% python3 -q
>>> import numpy as np
>>> import numpy.linalg as la
>>> np.set_printoptions(suppress=True, linewidth=100)
>>> data = np.load("m.npy")
>>> data.round(2)
array([[ 0.97,  0.26,  0.  ,  0.  ,  0.  ,  0.  ],
       [-0.26,  0.97,  0.  ,  0.  ,  0.  ,  0.  ],
       [ 0.  ,  0.  ,  1.  ,  0.  ,  0.  ,  0.  ],
       [ 0.  ,  0.  ,  0.  ,  1.  ,  0.  ,  0.  ],
       [ 0.  ,  0.  ,  0.  ,  0.  ,  1.  ,  0.  ],
       [ 0.  ,  0.  ,  0.  ,  0.  ,  0.  ,  1.  ]])
>>> np.round(la.norm(data, axis=0), 2)
array([1., 1., 1., 1., 1., 1.])
>>> np.round(la.pinv(data), 2)
array([[ 0.97, -0.26,  0.  ,  0.  ,  0.  ,  0.  ],
       [ 0.26,  0.97,  0.  ,  0.  ,  0.  ,  0.  ],
       [ 0.  ,  0.  ,  1.  ,  0.  ,  0.  ,  0.  ],
       [ 0.  ,  0.  ,  0.  ,  1.  ,  0.  ,  0.  ],
       [ 0.  ,  0.  ,  0.  ,  0.  ,  1.  ,  0.  ],
       [ 0.  ,  0.  ,  0.  ,  0.  ,  0.  ,  1.  ]])
>>> np.round(la.svd(data, compute_uv=False), 2)
array([1., 1., 1., 1., 1., 1.])
>>> np.round(data.T @ data, 2) + 0
array([[1., 0., 0., 0., 0., 0.],
       [0., 1., 0., 0., 0., 0.],
       [0., 0., 1., 0., 0., 0.],
       [0., 0., 0., 1., 0., 0.],
       [0., 0., 0., 0., 1., 0.],
       [0., 0., 0., 0., 0., 1.]])
>>> mat = np.loadtxt("layer1.csv", delimiter=",")
>>> mat
array([[ 8.,  7.,  0.,  0.,  0.,  0.],
       [ 2., -5.,  0.,  0.,  0.,  0.],
       [ 3., -7.,  0.,  0.,  0.,  0.],
       [ 0.,  0.,  8.,  7.,  0.,  0.],
       [ 0.,  0.,  2., -5.,  0.,  0.],
       [ 0.,  0.,  3., -7.,  0.,  0.],
       [ 0.,  0.,  0.,  0.,  8.,  7.],
       [ 0.,  0.,  0.,  0.,  2., -5.],
       [ 0.,  0.,  0.,  0.,  3., -7.]])
>>> other = np.c_[mat[:, :1] @ np.array([[0]]), np.array([3, 3, 2, 2, 1, 0, 2, 2, 1])]
>>> other
array([[0., 3.],
       [0., 3.],
       [0., 2.],
       [0., 2.],
       [0., 1.],
       [0., 0.],
       [0., 2.],
       [0., 2.],
       [0., 1.]])
>>> np.round(la.norm(other - mat @ la.lstsq(mat, other)[0], axis=0), 2)
array([0.  , 1.92])
>>> np.round(la.lstsq(mat, other[:, 0])[0], 2)
array([0., 0., 0., 0., 0., 0.])
>>> la.matrix_rank(other)
np.int64(1)
>>> F = np.loadtxt("a.csv", delimiter=",")
>>> F
array([[-2.34,  2.61,  2.47, -0.18, -5.38,  1.76,  1.02],
       [-1.02,  0.75, -0.23, -0.01, -1.94, -1.01, -1.38],
       [ 0.66,  0.81,  1.82, -2.12, -1.26, -0.15, -0.58],
       [-2.  ,  0.36,  0.2 ,  1.5 , -1.06, -0.59,  0.94],
       [ 1.42,  1.11,  0.1 , -1.79, -2.1 ,  2.36, -1.42],
       [ 0.48, -2.34, -2.81,  2.  ,  4.44, -1.77, -0.08],
       [ 2.1 , -0.99, -2.96,  0.12,  1.82,  1.37, -1.74],
       [-1.26, -0.03, -0.12,  0.7 , -0.26, -1.85, -0.3 ],
       [-0.52,  1.2 ,  2.77, -1.84, -2.1 , -0.98,  0.02],
       [-5.6 ,  1.08, -0.38,  4.34, -3.38, -1.77,  1.58],
       [-3.52,  0.78,  0.67,  2.23, -2.14, -1.47,  1.34],
       [-0.04,  0.48,  2.09, -1.17, -0.56, -0.34,  0.76],
       [ 1.84, -2.94, -2.13,  1.55,  6.24, -0.28,  1.48]])
>>> Uu, sigma, Vt = la.svd(F)
>>> V = Vt[:(sigma > 1e-8).sum()]
>>> rng = np.random.default_rng(33875)
>>> x = F[4] + 5 * F[6] + rng.integers(2) * np.eye(7)[2]
>>> x.round(2)
array([ 11.92,  -3.84, -13.7 ,  -1.19,   7.  ,   9.21, -10.12])
>>> np.round(np.diag(V.T @ V), 2)
array([0.47, 0.15, 0.65, 0.53, 0.7 , 0.85, 0.65])
>>> la.matrix_rank(np.vstack([F, x]))
np.int64(5)
>>> round(float(la.norm(x - V.T @ V @ x)), 2)
0.59
>>> np.round(la.norm(F) ** 2 / la.norm(F, 2) ** 2, 2)
np.float64(1.67)
>>> np.round(F[7] @ F[5], 2)
np.float64(3.35)
>>> round(la.norm(F[7] - F[5]), 2)
np.float64(6.28)
>>> la.norm(F, axis=1).argmax()
np.int64(9)
>>> Uu, sigma, Vt = la.svd(F)
>>> np.argmax(sigma[:-1] / (sigma[1:] + 1e-6)) + 1
np.int64(4)
>>> sigma.round(2) + 0
array([14.42, 10.12,  4.9 ,  3.58,  0.  ,  0.  ,  0.  ])
>>> other = Uu[:, :4] @ np.diag(sigma[:4]) @ Vt[:4]
>>> round(float(la.norm(F - other, 2)), 2), np.round(sigma[4], 2)
(0.0, np.float64(0.0))
>>> other.round(2)
array([[-2.34,  2.61,  2.47, -0.18, -5.38,  1.76,  1.02],
       [-1.02,  0.75, -0.23, -0.01, -1.94, -1.01, -1.38],
       [ 0.66,  0.81,  1.82, -2.12, -1.26, -0.15, -0.58],
       [-2.  ,  0.36,  0.2 ,  1.5 , -1.06, -0.59,  0.94],
       [ 1.42,  1.11,  0.1 , -1.79, -2.1 ,  2.36, -1.42],
       [ 0.48, -2.34, -2.81,  2.  ,  4.44, -1.77, -0.08],
       [ 2.1 , -0.99, -2.96,  0.12,  1.82,  1.37, -1.74],
       [-1.26, -0.03, -0.12,  0.7 , -0.26, -1.85, -0.3 ],
       [-0.52,  1.2 ,  2.77, -1.84, -2.1 , -0.98,  0.02],
       [-5.6 ,  1.08, -0.38,  4.34, -3.38, -1.77,  1.58],
       [-3.52,  0.78,  0.67,  2.23, -2.14, -1.47,  1.34],
       [-0.04,  0.48,  2.09, -1.17, -0.56, -0.34,  0.76],
       [ 1.84, -2.94, -2.13,  1.55,  6.24, -0.28,  1.48]])
>>> np.round(np.abs(F - other).max(), 2)
np.float64(0.0)
>>> M = np.load("dump.npy")
>>> M
array([[30, 18,  6, 12, 12, 18, 30,  0, 12, 18, 24, 30],
       [20, 12,  4,  8,  8, 12, 20,  0,  8, 12, 16, 20],
       [40, 24,  8, 16, 16, 24, 40,  0, 16, 24, 32, 40],
       [10,  6,  2,  4,  4,  6, 10,  0,  4,  6,  8, 10],
       [10,  6,  2,  4,  4,  6, 10,  0,  4,  6,  8, 10],
       [20, 12,  4,  8,  8, 12, 20,  0,  8, 12, 16, 20],
       [ 5,  3,  1,  2,  2,  3,  5,  0,  2,  3,  4,  5],
       [45, 27,  9, 18, 18, 27, 45,  0, 18, 27, 36, 45],
       [15,  9,  3,  6,  6,  9, 15,  0,  6,  9, 12, 15],
       [30, 18,  6, 12, 12, 18, 30,  0, 12, 18, 24, 30],
       [45, 27,  9, 18, 18, 27, 45,  0, 18, 27, 36, 45],
       [20, 12,  4,  8,  8, 12, 20,  0,  8, 12, 16, 20],
       [25, 15,  5, 10, 10, 15, 25,  0, 10, 15, 20, 25],
       [35, 21,  7, 14, 14, 21, 35,  0, 14, 21, 28, 35],
       [35, 21,  7, 14, 14, 21, 35,  0, 14, 21, 28, 35]])
>>> [round(float(x), 2) for x in la.svd(M, compute_uv=False)[:3]]
[252.58, 0.0, 0.0]
>>> la.matrix_rank(M, rtol=0.1)
np.int64(1)
>>> np.argsort(-la.norm(M, axis=0).round(6), kind="stable")[:3]
array([ 0,  6, 11])
>>> blk = np.stack([M, 4 * M, M[::-1]])
>>> la.matrix_rank(blk)
array([1, 1, 1])
>>> blk.shape
(3, 15, 12)
>>> (blk @ M.T).shape
(3, 15, 15)
>>> u, g = mat[5], mat[3]
>>> u @ u
np.float64(58.0)
>>> u @ g
np.float64(-25.0)
>>> pr = (u @ g) / (u @ u) * u
>>> la.matrix_rank(np.outer(u, g))
np.int64(1)
>>> np.outer(u, g)
array([[  0.,   0.,   0.,   0.,   0.,   0.],
       [  0.,   0.,   0.,   0.,   0.,   0.],
       [  0.,   0.,  24.,  21.,   0.,   0.],
       [ -0.,  -0., -56., -49.,  -0.,  -0.],
       [  0.,   0.,   0.,   0.,   0.,   0.],
       [  0.,   0.,   0.,   0.,   0.,   0.]])
>>> round(float((g - pr) @ u), 2)
-0.0
>>> u, g = M[6], M[1]
>>> u @ u
np.int64(131)
>>> u @ g
np.int64(524)
>>> pr = (u @ g) / (u @ u) * u
>>> np.outer(u, g)
array([[100,  60,  20,  40,  40,  60, 100,   0,  40,  60,  80, 100],
       [ 60,  36,  12,  24,  24,  36,  60,   0,  24,  36,  48,  60],
       [ 20,  12,   4,   8,   8,  12,  20,   0,   8,  12,  16,  20],
       [ 40,  24,   8,  16,  16,  24,  40,   0,  16,  24,  32,  40],
       [ 40,  24,   8,  16,  16,  24,  40,   0,  16,  24,  32,  40],
       [ 60,  36,  12,  24,  24,  36,  60,   0,  24,  36,  48,  60],
       [100,  60,  20,  40,  40,  60, 100,   0,  40,  60,  80, 100],
       [  0,   0,   0,   0,   0,   0,   0,   0,   0,   0,   0,   0],
       [ 40,  24,   8,  16,  16,  24,  40,   0,  16,  24,  32,  40],
       [ 60,  36,  12,  24,  24,  36,  60,   0,  24,  36,  48,  60],
       [ 80,  48,  16,  32,  32,  48,  80,   0,  32,  48,  64,  80],
       [100,  60,  20,  40,  40,  60, 100,   0,  40,  60,  80, 100]])
>>> g - pr
array([0., 0., 0., 0., 0., 0., 0., 0., 0., 0., 0., 0.])
>>> np.round(la.norm(u + g) ** 2 + la.norm(u - g) ** 2, 2)
np.float64(4454.0)
>>> pr
array([20., 12.,  4.,  8.,  8., 12., 20.,  0.,  8., 12., 16., 20.])
>>> J = np.load("block10.npy")
>>> J
array([[ 1,  0,  0,  0,  0,  1,  0,  0,  0,  1, -2,  0,  0],
       [ 0,  0,  0,  0,  0,  0,  0,  0,  0, -1,  0,  0,  0],
       [ 0,  0,  0,  0,  0,  0,  1,  1,  0,  1,  0,  0,  0],
       [-1,  0, -1,  0,  0, -2,  0,  2,  0,  0,  0,  0,  0],
       [ 0, -1,  0,  1,  1,  0,  0,  0,  0,  0,  0,  0,  0],
       [ 0,  1, -1,  0,  0,  0, -1,  0,  0, -1,  0,  0,  0],
       [-2,  0,  0,  0,  0,  0,  0,  0, -1,  0, -2,  1,  0],
       [-2, -2,  0,  0,  2,  0, -1,  0,  0,  0,  0,  0, -2],
       [ 1,  0,  0,  0,  0,  0,  0,  0, -2,  0,  0, -2,  0],
       [ 2,  0,  0,  0,  0,  1,  0,  0,  0,  0,  0, -1, -2],
       [ 1, -1,  0,  0,  0, -1,  0,  0,  0,  0,  0,  0, -2],
       [ 0,  0,  0,  0,  0,  0,  0, -1,  0,  0,  0,  0,  0],
       [ 0,  0,  0,  0,  0, -2,  0,  0,  1,  1,  0,  2,  0]])
>>> round(np.abs(la.eigvals(J)).max(), 2)
np.float64(2.55)
>>> round(float(la.det(J)), 2)
120.0
>>> np.trace(J)
np.int64(0)
>>> np.allclose(J @ J.T, J.T @ J)
False
>>> np.allclose(J, J.T)
False
>>> np.round(np.sort(np.abs(la.eigvals(J))), 2)
array([0.57, 0.57, 0.69, 0.89, 1.63, 1.63, 1.67, 1.94, 2.15, 2.15, 2.34, 2.55, 2.55])
>>> J.inv()
Traceback (most recent call last):
  File "<python-input-69>", line 1, in <module>
    J.inv()
    ^^^^^
AttributeError: 'numpy.ndarray' object has no attribute 'inv'
>>> A = np.array([[3, 1, 1, 0, 2, 0, 3, 1, 0],
...     [2, 2, 3, 0, 2, 3, 0, 2, 3],
...     [0, 1, 0, 3, 3, 1, 1, 0, 1],
...     [1, 3, 1, 1, 1, 3, 2, 2, 2],
...     [1, 2, 3, 2, 2, 3, 1, 1, 0],
...     [1, 1, 1, 2, 1, 0, 2, 1, 3],
...     [0, 0, 3, 0, 3, 2, 2, 3, 3],
...     [1, 2, 0, 3, 2, 1, 1, 3, 0],
...     [2, 1, 1, 1, 3, 3, 1, 2, 2]])
>>> A
array([[3, 1, 1, 0, 2, 0, 3, 1, 0],
       [2, 2, 3, 0, 2, 3, 0, 2, 3],
       [0, 1, 0, 3, 3, 1, 1, 0, 1],
       [1, 3, 1, 1, 1, 3, 2, 2, 2],
       [1, 2, 3, 2, 2, 3, 1, 1, 0],
       [1, 1, 1, 2, 1, 0, 2, 1, 3],
       [0, 0, 3, 0, 3, 2, 2, 3, 3],
       [1, 2, 0, 3, 2, 1, 1, 3, 0],
       [2, 1, 1, 1, 3, 3, 1, 2, 2]])
>>> np.allclose(A @ A.T, A.T @ A)
False
>>> la.matrix_power(A, 4)
array([[2391, 3104, 3115, 3016, 4321, 3823, 2903, 3413, 3154],
       [3756, 4661, 4740, 4572, 6667, 5721, 4460, 5226, 4908],
       [2536, 3165, 3168, 3040, 4462, 3947, 2973, 3523, 3255],
       [3785, 4754, 4770, 4589, 6642, 5818, 4489, 5270, 4863],
       [3384, 4206, 4231, 4145, 5982, 5173, 3986, 4690, 4404],
       [2910, 3677, 3674, 3546, 5155, 4524, 3465, 4080, 3763],
       [3623, 4573, 4574, 4428, 6403, 5596, 4283, 5090, 4823],
       [3160, 3938, 3931, 3808, 5548, 4848, 3697, 4393, 4043],
       [3624, 4535, 4587, 4438, 6450, 5589, 4303, 5077, 4718]])
>>> la.determinant(A)
Traceback (most recent call last):
  File "<python-input-74>", line 1, in <module>
    la.determinant(A)
    ^^^^^^^^^^^^^^
AttributeError: module 'numpy.linalg' has no attribute 'determinant'
>>> round(la.det(A), 2)
np.float64(22613.0)
>>> A @ A
array([[14, 12, 21, 10, 26, 17, 19, 19, 13],
       [23, 23, 20, 28, 37, 26, 22, 23, 24],
       [11, 19, 20, 12, 18, 26, 14, 17, 17],
       [20, 22, 25, 20, 33, 28, 21, 29, 31],
       [15, 23, 21, 24, 29, 24, 21, 20, 25],
       [15, 17, 18, 13, 28, 27, 17, 23, 20],
       [14, 20, 20, 31, 38, 28, 20, 26, 21],
       [16, 25, 20, 18, 23, 26, 18, 26, 18],
       [21, 23, 23, 24, 32, 26, 24, 25, 22]])
